$ python3 -q
>>> import numpy as np
>>> np.set_printoptions(precision=2, suppress=True, linewidth=140)
>>> def rd(a):
...     return np.round(a, 2) + 0
... 
>>> C = np.array([[-2, -3, 3], [2, 3, 2], [-1, 0, 3]])
>>> rng = np.random.default_rng(535002)
>>> F = (rng.random((22, 3)) < 0.25) @ C
>>> F
array([[-1,  0,  3],
       [-2, -3,  3],
       [-1,  0,  3],
       [ 0,  0,  0],
       [ 2,  3,  2],
       [ 0,  0,  0],
       [ 2,  3,  2],
       [-2, -3,  3],
       [ 0,  0,  0],
       [-2, -3,  3],
       [-3, -3,  6],
       [ 1,  3,  5],
       [-1,  0,  8],
       [ 2,  3,  2],
       [ 0,  0,  0],
       [-2, -3,  3],
       [ 0,  0,  0],
       [-2, -3,  3],
       [ 0,  0,  0],
       [-2, -3,  3],
       [ 0,  0,  0],
       [ 0,  0,  0]])
>>> x = np.array([1, 2, 1])
>>> np.linalg.norm(F @ x) <= np.linalg.norm(F, 2) * np.linalg.norm(x) + 1e-9
np.True_
>>> (F @ x).argmax()
np.int64(11)
>>> F @ (2 * x)
array([  4, -10,   4,   0,  20,   0,  20, -10,   0, -10,  -6,  24,  14,  20,   0, -10,   0, -10,   0, -10,   0,   0])
>>> F @ np.eye(3)[1]
array([ 0., -3.,  0.,  0.,  3.,  0.,  3., -3.,  0., -3., -3.,  3.,  0.,  3.,  0., -3.,  0., -3.,  0., -3.,  0.,  0.])
>>> A2 = np.c_[F[:, :2] @ np.array([[2, 0], [0, 2]]), np.array([1, 0, 1, 0, 1, -2, 2, -2, -2, -1, 1, 2, -1, -1, 0, -2, 2, 2, -1, 0, 1, 2])]
>>> A2
array([[-2,  0,  1],
       [-4, -6,  0],
       [-2,  0,  1],
       [ 0,  0,  0],
       [ 4,  6,  1],
       [ 0,  0, -2],
       [ 4,  6,  2],
       [-4, -6, -2],
       [ 0,  0, -2],
       [-4, -6, -1],
       [-6, -6,  1],
       [ 2,  6,  2],
       [-2,  0, -1],
       [ 4,  6, -1],
       [ 0,  0,  0],
       [-4, -6, -2],
       [ 0,  0,  2],
       [-4, -6,  2],
       [ 0,  0, -1],
       [-4, -6,  0],
       [ 0,  0,  1],
       [ 0,  0,  2]])
>>> rd(np.linalg.lstsq(F, A2[:, 0])[0])
array([2., 0., 0.])
>>> rd(np.linalg.norm(A2 - F @ np.linalg.lstsq(F, A2)[0], axis=0))
array([0.  , 0.  , 6.19])
>>> np.linalg.matrix_rank(A2)
np.int64(3)
>>> d = np.linalg.norm(F[:, None] - F[None], axis=-1)
>>> np.unravel_index(d.round(6).argmax(), d.shape)
(np.int64(4), np.int64(10))
>>> rd(d[17])
array([3.16, 0.  , 3.16, 4.69, 7.28, 4.69, 7.28, 0.  , 4.69, 0.  , 3.16, 7.  , 5.92, 7.28, 4.69, 0.  , 4.69, 0.  , 4.69, 0.  , 4.69, 4.69])
>>> d[17].round(6).argsort(kind="stable")[:4]
array([ 1,  7,  9, 15])
>>> d.mean(axis=1).argmax()
np.int64(12)
>>> Xc = (F - F.mean(axis=0)) / F.std(axis=0)
>>> np.argwhere(np.abs(Xc) > 2)
array([[12,  2]])
>>> beta = np.linalg.lstsq(np.delete(Xc, 1, axis=1), Xc[:, 1])[0]
>>> rd(beta)
array([1.05, 0.23])
>>> rd(1 - np.var(Xc[:, 1] - np.delete(Xc, 1, axis=1) @ beta))
np.float64(0.96)
>>> J = np.loadtxt("layer13.csv", delimiter=",")
>>> J
array([[ 5.,  1.,  0.,  0.,  0.,  0.],
       [-1., -1.,  0.,  0.,  0.,  0.],
       [ 1., -4.,  0.,  0.,  0.,  0.],
       [ 0.,  0.,  5.,  1.,  0.,  0.],
       [ 0.,  0., -1., -1.,  0.,  0.],
       [ 0.,  0.,  1., -4.,  0.,  0.],
       [ 0.,  0.,  0.,  0.,  5.,  1.],
       [ 0.,  0.,  0.,  0., -1., -1.],
       [ 0.,  0.,  0.,  0.,  1., -4.]])
>>> blk = np.stack([J, -2 * J, J[::-1]])
>>> blk.sum(axis=0)
array([[-5., -1.,  0.,  0.,  1., -4.],
       [ 1.,  1.,  0.,  0., -1., -1.],
       [-1.,  4.,  0.,  0.,  5.,  1.],
       [ 0.,  0., -4., -5.,  0.,  0.],
       [ 0.,  0.,  0.,  0.,  0.,  0.],
       [ 0.,  0.,  4.,  5.,  0.,  0.],
       [ 1., -4.,  0.,  0., -5., -1.],
       [-1., -1.,  0.,  0.,  1.,  1.],
       [ 5.,  1.,  0.,  0., -1.,  4.]])
>>> rd(np.linalg.norm(blk, axis=(1, 2)))
array([11.62, 23.24, 11.62])
>>> (blk @ J.T).shape
(3, 9, 9)
>>> mat = np.array([[-2, 0, 0], [-1, -1, 0], [-2, 2, -2]])
>>> np.linalg.matrix_power(mat - np.diag(np.diag(mat)), 3)
array([[0, 0, 0],
       [0, 0, 0],
       [0, 0, 0]])
>>> mat @ mat
array([[ 4,  0,  0],
       [ 3,  1,  0],
       [ 6, -6,  4]])
>>> rd(np.sort(np.linalg.eigvals(mat)))
array([-2., -2., -1.])
>>> X = np.array([[0, 2], [2, -2]])
>>> x = np.array([0, -1])
>>> (X * x).sum(axis=1)
array([-2,  2])
>>> X @ np.ones(2)
array([2., 0.])
>>> f = np.array([-1, -3, 2])
>>> arr = np.outer(rng.normal(size=27), f) + 0.05 * rng.normal(size=(27, 3))
>>> rd(arr)
array([[ 0.62,  2.04, -1.32],
       [ 0.47,  1.43, -1.06],
       [-0.01, -0.12,  0.15],
       [-0.6 , -1.5 ,  1.14],
       [ 0.36,  0.92, -0.64],
       [ 1.19,  3.66, -2.42],
       [ 1.83,  5.33, -3.58],
       [ 1.66,  5.12, -3.38],
       [ 0.37,  1.18, -0.79],
       [ 0.45,  1.68, -1.14],
       [-0.31, -0.95,  0.68],
       [ 1.9 ,  5.63, -3.82],
       [ 1.5 ,  4.34, -2.91],
       [ 1.99,  5.95, -3.98],
       [ 0.94,  3.05, -1.96],
       [ 1.35,  4.21, -2.8 ],
       [ 1.78,  5.27, -3.51],
       [-0.56, -1.6 ,  1.13],
       [ 1.59,  4.83, -3.18],
       [-0.03, -0.15,  0.01],
       [-0.95, -3.03,  2.11],
       [-2.16, -6.34,  4.16],
       [ 0.15,  0.7 , -0.43],
       [-2.08, -6.35,  4.2 ],
       [ 0.62,  1.49, -1.09],
       [ 0.31,  1.05, -0.76],
       [-1.8 , -5.56,  3.71]])
>>> w1 = np.array([[6, 0, 8], [1, 8, 4], [9, 5, 7]])
>>> beta = np.array([4, -2, 2])
>>> H = np.maximum(arr @ w1 + beta, 0)
>>> (H > 0).astype(int)
array([[0, 1, 1],
       [0, 1, 1],
       [1, 0, 1],
       [1, 0, 0],
       [1, 1, 1],
       [0, 1, 1],
       [0, 1, 1],
       [0, 1, 1],
       [1, 1, 1],
       [0, 1, 1],
       [1, 0, 1],
       [0, 1, 1],
       [0, 1, 1],
       [0, 1, 1],
       [0, 1, 1],
       [0, 1, 1],
       [0, 1, 1],
       [1, 0, 0],
       [0, 1, 1],
       [1, 0, 1],
       [1, 0, 0],
       [1, 0, 0],
       [1, 1, 1],
       [1, 0, 0],
       [0, 1, 1],
       [1, 1, 1],
       [1, 0, 0]])
>>> np.linalg.matrix_rank(H)
np.int64(3)
>>> C = np.array([[-3, -1, -3], [-1, 3, 1], [-1, -2, 3]])
>>> w1 @ C
array([[-26, -22,   6],
       [-15,  15,  17],
       [-39,  -8,  -1]])
>>> (H @ C).round(6).argmax(axis=1)
array([2, 2, 2, 1, 2, 2, 2, 2, 2, 2, 1, 2, 2, 2, 2, 2, 2, 1, 2, 1, 1, 1, 2, 1, 2, 2, 1])
>>> A2 = np.c_[arr[:, :2] @ np.array([[-1, 2], [-3, 3]]), np.array([-4, 3, -4, -3, -5, -3, -2, 3, 4, 2, -4, 0, 2, 0, 5, 5, 2, 0, -2, -1, 5, 4, 3, 4, 1, 3, -1])]
>>> rd(A2)
array([[ -6.76,   7.38,  -4.  ],
       [ -4.78,   5.25,   3.  ],
       [  0.36,  -0.36,  -4.  ],
       [  5.09,  -5.69,  -3.  ],
       [ -3.13,   3.49,  -5.  ],
       [-12.17,  13.36,  -3.  ],
       [-17.82,  19.65,  -2.  ],
       [-17.01,  18.67,   3.  ],
       [ -3.92,   4.29,   4.  ],
       [ -5.48,   5.93,   2.  ],
       [  3.15,  -3.45,  -4.  ],
       [-18.8 ,  20.7 ,   0.  ],
       [-14.51,  16.01,   2.  ],
       [-19.85,  21.84,   0.  ],
       [-10.08,  11.02,   5.  ],
       [-13.97,  15.32,   5.  ],
       [-17.6 ,  19.38,   2.  ],
       [  5.36,  -5.92,   0.  ],
       [-16.1 ,  17.69,  -2.  ],
       [  0.47,  -0.5 ,  -1.  ],
       [ 10.05, -10.99,   5.  ],
       [ 21.17, -23.32,   4.  ],
       [ -2.26,   2.41,   3.  ],
       [ 21.13, -23.21,   4.  ],
       [ -5.09,   5.71,   1.  ],
       [ -3.45,   3.76,   3.  ],
       [ 18.49, -20.29,  -1.  ]])
>>> rd(np.linalg.lstsq(arr, A2[:, 0])[0])
array([-1., -3.,  0.])
>>> rd(np.linalg.norm(np.linalg.qr(arr)[0].T @ A2, axis=0) ** 2 / ((A2 ** 2).sum(axis=0) + 1e-12))
array([1.  , 1.  , 0.12])
>>> np.linalg.matrix_rank(np.c_[arr, A2])
np.int64(4)
